$ ipython --no-banner

In [1]: import numpy as np

In [2]: from numpy import linalg as LA

In [3]: np.set_printoptions(precision=3, suppress=True, linewidth=140)

In [4]: mat = np.array([[2, 0], [0, 1]])

In [5]: vec = np.ones(2)

In [6]: for _ in range(7):
   ...:     vec = mat @ vec
   ...:     vec /= LA.norm(vec)
   ...:     print(round(vec @ mat @ vec, 3))
   ...: 
1.8
1.941
1.985
1.996
1.999
2.0
2.0

In [7]: vec
Out[7]: array([1.   , 0.008])

In [8]: vec = np.array([4, 6])

In [9]: y = mat @ vec

In [10]: coef, lr = np.zeros(2), 1 / LA.norm(mat, 2) ** 2

In [11]: for i in range(20):
    ...:     coef -= lr * mat.T @ (mat @ coef - y)
    ...:     if i % 5 == 0: print(i, round(LA.norm(mat @ coef - y), 3))
    ...: 
0 4.5
5 1.068
10 0.253
15 0.06

In [12]: coef
Out[12]: array([4.   , 5.981])

In [13]: low = LA.cholesky(mat)

In [14]: LA.eigvalsh(mat).min() > 0
Out[14]: np.True_

In [15]: round(float(np.prod(np.diag(low)) ** 2), 3), round(float(LA.det(mat)), 3)
Out[15]: (2.0, 2.0)

In [16]: np.diag(low) ** 2
Out[16]: array([2., 1.])

In [17]: low @ low.T
Out[17]: 
array([[2., 0.],
       [0., 1.]])

In [18]: other = mat[0, 0] * mat[1:] - np.outer(mat[1:, 0], mat[0])

In [19]: other
Out[19]: array([[0, 2]])

In [20]: LA.matrix_rank(other), LA.matrix_rank(mat)
Out[20]: (np.int64(1), np.int64(2))

In [21]: A = np.loadtxt("out7.csv", delimiter=",")

In [22]: A
Out[22]: 
array([[-4.,  0.,  0.],
       [ 0., -3.,  0.],
       [ 0.,  0.,  3.]])

In [23]: LA.matrix_power(A - np.diag(np.diag(A)), 3)
Out[23]: 
array([[0., 0., 0.],
       [0., 0., 0.],
       [0., 0., 0.]])

In [24]: [int(LA.matrix_rank(LA.matrix_power(A, p))) for p in range(1, 4)]
Out[24]: [3, 3, 3]

In [25]: feats = np.load("block12.npy")

In [26]: feats
Out[26]: 
array([[ 0,  0,  2],
       [ 0,  0,  2],
       [ 0,  1,  4],
       [ 0,  2,  4],
       [ 2,  3,  4],
       [ 2,  5,  5],
       [ 3,  6,  6],
       [ 4,  7,  8],
       [ 5,  9,  9],
       [ 6, 10,  9],
       [ 8, 12,  9],
       [ 8, 12,  9],
       [10, 12, 11],
       [11, 13, 13],
       [12, 14, 14],
       [14, 15, 14]])

In [27]: Ac = feats - feats.mean(axis=0)

In [28]: left, sigma, Vt = LA.svd(Ac, full_matrices=False)

In [29]: np.abs(Vt[-1])
Out[29]: array([0.55 , 0.136, 0.824])

In [30]: sigma
Out[30]: array([31.049,  3.565,  2.84 ])

In [31]: round((sigma ** 2).sum() ** 2 / (sigma ** 4).sum(), 3)
Out[31]: np.float64(1.043)

In [32]: np.searchsorted(np.cumsum(sigma ** 2) / (sigma ** 2).sum(), 0.9) + 1
Out[32]: np.int64(1)

In [33]: LA.matrix_rank(Ac)
Out[33]: np.int64(3)

In [34]: Vt[0] * np.sign(Vt[0, np.abs(Vt[0]).argmax()])
Out[34]: array([0.58 , 0.648, 0.494])

In [35]: C2 = np.cov(feats, rowvar=False)

In [36]: feats.std(axis=0)
Out[36]: array([4.551, 5.074, 3.885])

In [37]: np.median(feats, axis=0)
Out[37]: array([4.5, 8. , 8.5])

In [38]: LA.eigvalsh(C2)[::-1]
Out[38]: array([64.269,  0.847,  0.538])

In [39]: np.argwhere(np.triu(np.abs(np.corrcoef(feats.T)) > 0.8, 1))
Out[39]: 
array([[0, 1],
       [0, 2],
       [1, 2]])

In [40]: W0 = np.array([[0, 0, 9, 0], [0, 0, 0, 0], [0, 0, 0, 0]])

In [41]: # row 0 dominates

In [42]: C2 = W0.T @ W0

In [43]: C2
Out[43]: 
array([[ 0,  0,  0,  0],
       [ 0,  0,  0,  0],
       [ 0,  0, 81,  0],
       [ 0,  0,  0,  0]])

In [44]: np.allclose(C2, C2.T)
Out[44]: True

In [45]: (W0 @ W0.T).shape
Out[45]: (3, 3)

In [46]: np.diag(C2)
Out[46]: array([ 0,  0, 81,  0])

In [47]: LA.matrix_rank(C2)
Out[47]: np.int64(1)

In [48]: round(float(LA.norm(W0, 2) / LA.norm(W0)), 3)
Out[48]: 1.0

In [49]: [round(float(x), 3) for x in LA.svd(W0, compute_uv=False)[:3]]
Out[49]: [9.0, 0.0, 0.0]

In [50]: r0 = np.array([0, 3])

In [51]: np.correlate(W0[2], W0[1], "full")
Out[51]: array([0, 0, 0, 0, 0, 0, 0])

In [52]: np.cross(W0[2, :3], W0[1, :3])
Out[52]: array([0, 0, 0])

In [53]: np.all(LA.eigvalsh(A) > 0)
Out[53]: np.False_

In [54]: left, sigma, Vt = LA.svd(W0)

In [55]: sigma
Out[55]: array([9., 0., 0.])

In [56]: other = left[:, :1] @ np.diag(sigma[:1]) @ Vt[:1]

In [57]: round(float(LA.norm(W0 - other, 2)), 3), sigma[1]
Out[57]: (0.0, np.float64(0.0))

In [58]: np.abs(W0 - other).max()
Out[58]: np.float64(0.0)

In [59]: LA.matrix_rank(other)
Out[59]: np.int64(1)

In [60]: E = np.load("data.npy")

In [61]: E
Out[61]: 
array([[ 1., -1.,  0.,  0.],
       [-1.,  3., -1.,  0.],
       [ 0., -1.,  1., -1.],
       [ 0.,  0., -1.,  1.]])

In [62]: th = np.radians(36)

In [63]: r_ = np.eye(4)

In [64]: r_[0, 0] = r_[1, 1] = np.cos(th)

In [65]: r_[0, 1], r_[1, 0] = -np.sin(th), np.sin(th)

In [66]: r_
Out[66]: 
array([[ 0.809, -0.588,  0.   ,  0.   ],
       [ 0.588,  0.809,  0.   ,  0.   ],
       [ 0.   ,  0.   ,  1.   ,  0.   ],
       [ 0.   ,  0.   ,  0.   ,  1.   ]])

In [67]: other = E @ r_.T

In [68]: other
Out[68]: 
array([[ 1.397, -0.221,  0.   ,  0.   ],
       [-2.572,  1.839, -1.   ,  0.   ],
       [ 0.588, -0.809,  1.   , -1.   ],
       [ 0.   ,  0.   , -1.   ,  1.   ]])

In [69]: np.allclose(E @ E.T, other @ other.T)
Out[69]: True

In [70]: np.abs(other - E).max(axis=0)
Out[70]: array([1.572, 1.161, 0.   , 0.   ])

In [71]: LA.svd(E, compute_uv=False), LA.svd(other, compute_uv=False)
Out[71]: (array([3.775, 1.814, 0.64 , 0.228]), array([3.775, 1.814, 0.64 , 0.228]))

In [72]: np.round(LA.det(r_), 3), np.round(np.trace(r_), 3)
Out[72]: (np.float64(1.0), np.float64(3.618))

In [73]: vec = np.array([1, -1, 2, -2])

In [74]: h = np.maximum(E @ vec, 0)

In [75]: E.T @ h
Out[75]: array([ 2., -7.,  5., -5.])

In [76]: np.maximum(E @ (3 * vec), 0)
Out[76]: array([ 6.,  0., 15.,  0.])

In [77]: W1 = np.array([[-2, 0], [3, 0], [-2, 1], [0, 3]])

In [78]: coef = np.array([-5, -1])

In [79]: act = np.maximum(E @ W1 + coef, 0)

In [80]: (act > 0).astype(int)
Out[80]: 
array([[0, 0],
       [1, 0],
       [0, 0],
       [0, 1]])

In [81]: LA.matrix_rank(act)
Out[81]: np.int64(2)

In [82]: basis = np.array([[0, 1, -2], [-5, 4, 4]])

In [83]: (act @ basis).round(6).argmax(axis=1)
Out[83]: array([0, 1, 0, 1])

In [84]: act @ basis
Out[84]: 
array([[  0.,   0.,   0.],
       [  0.,   8., -16.],
       [  0.,   0.,   0.],
       [ -5.,   4.,   4.]])

In [85]: np.poly(E)
Out[85]: array([ 1., -6.,  9., -2., -1.])

In [86]: np.einsum("ii->", E)
Out[86]: np.float64(6.0)

In [87]: LA.eigvals(E)
Out[87]: array([ 3.775, -0.228,  0.64 ,  1.814])

In [88]: round(LA.eigvals(E).sum().real, 3)
Out[88]: np.float64(6.0)

In [89]: data = np.load("case4.npy")

In [90]: data
Out[90]: 
array([[ 0., -3.],
       [-3.,  0.]])

In [91]: other = np.array([[0, -3, 5], [-2, -2, 5]])

In [92]: np.einsum("ij->j", data)
Out[92]: array([-3., -3.])

In [93]: np.vstack([data, other.T]).shape
Out[93]: (5, 2)

In [94]: other.T @ data.T
Out[94]: 
array([[  6.,   0.],
       [  6.,   9.],
       [-15., -15.]])

In [95]: np.einsum("ik,kj->ij", data, other)
Out[95]: 
array([[  6.,   6., -15.],
       [  0.,   9., -15.]])

In [96]: data @ other
Out[96]: 
array([[  6.,   6., -15.],
       [  0.,   9., -15.]])

In [97]: LA.matrix_rank(data @ other)
Out[97]: np.int64(2)

In [98]: (mat + mat.T) / 2
Out[98]: 
array([[2., 0.],
       [0., 1.]])

In [99]: np.allclose(mat @ mat.T, mat.T @ mat)
Out[99]: True

In [100]: round(np.abs(LA.eigvals(mat)).max(), 3)
Out[100]: np.float64(2.0)

In [101]: np.round(LA.det(mat), 3)
Out[101]: np.float64(2.0)

In [102]: np.allclose(mat, mat.T)
Out[102]: True

In [103]: np.trace(mat)
Out[103]: np.int64(3)

In [104]: m1 = np.array([[2.0, 0.0, 0.0, 0.0],
     ...:     [0.0, 3.0, 3.0, -1.0],
     ...:     [0.0, 3.0, 11.0, -3.0],
     ...:     [0.0, -1.0, -3.0, 3.0]])

In [105]: # symmetric

In [106]: vec = np.array([-2, -1, 3, 1])

In [107]: y = m1 @ vec

In [108]: y
Out[108]: array([-4.,  5., 27., -5.])

In [109]: LA.solve(m1.T, m1[3])
Out[109]: array([0., 0., 0., 1.])

In [110]: LA.solve(m1, y + m1[:, 1])
Out[110]: array([-2.,  0.,  3.,  1.])

In [111]: other = m1[0, 0] * m1[1:] - np.outer(m1[1:, 0], m1[0])

In [112]: other
Out[112]: 
array([[ 0.,  6.,  6., -2.],
       [ 0.,  6., 22., -6.],
       [ 0., -2., -6.,  6.]])

In [113]: LA.matrix_rank(other), LA.matrix_rank(m1)
Out[113]: (np.int64(3), np.int64(4))

In [114]: J = np.load("arr.npy")

In [115]: J
Out[115]: 
array([[0.6  , 0.4  , 0.   ],
       [0.05 , 0.5  , 0.45 ],
       [0.   , 0.474, 0.526]])

In [116]: r0 = np.array([-7, 1, -7])

In [117]: other = J + np.outer(r0, np.eye(3)[0])

In [118]: round(float(LA.det(other) / LA.det(J)), 3), round(float(1 + LA.solve(J, r0)[0]), 3)
Out[118]: (-93.212, -93.212)

In [119]: LA.matrix_rank(LA.inv(other) - LA.inv(J), tol=1e-8)
Out[119]: np.int64(1)
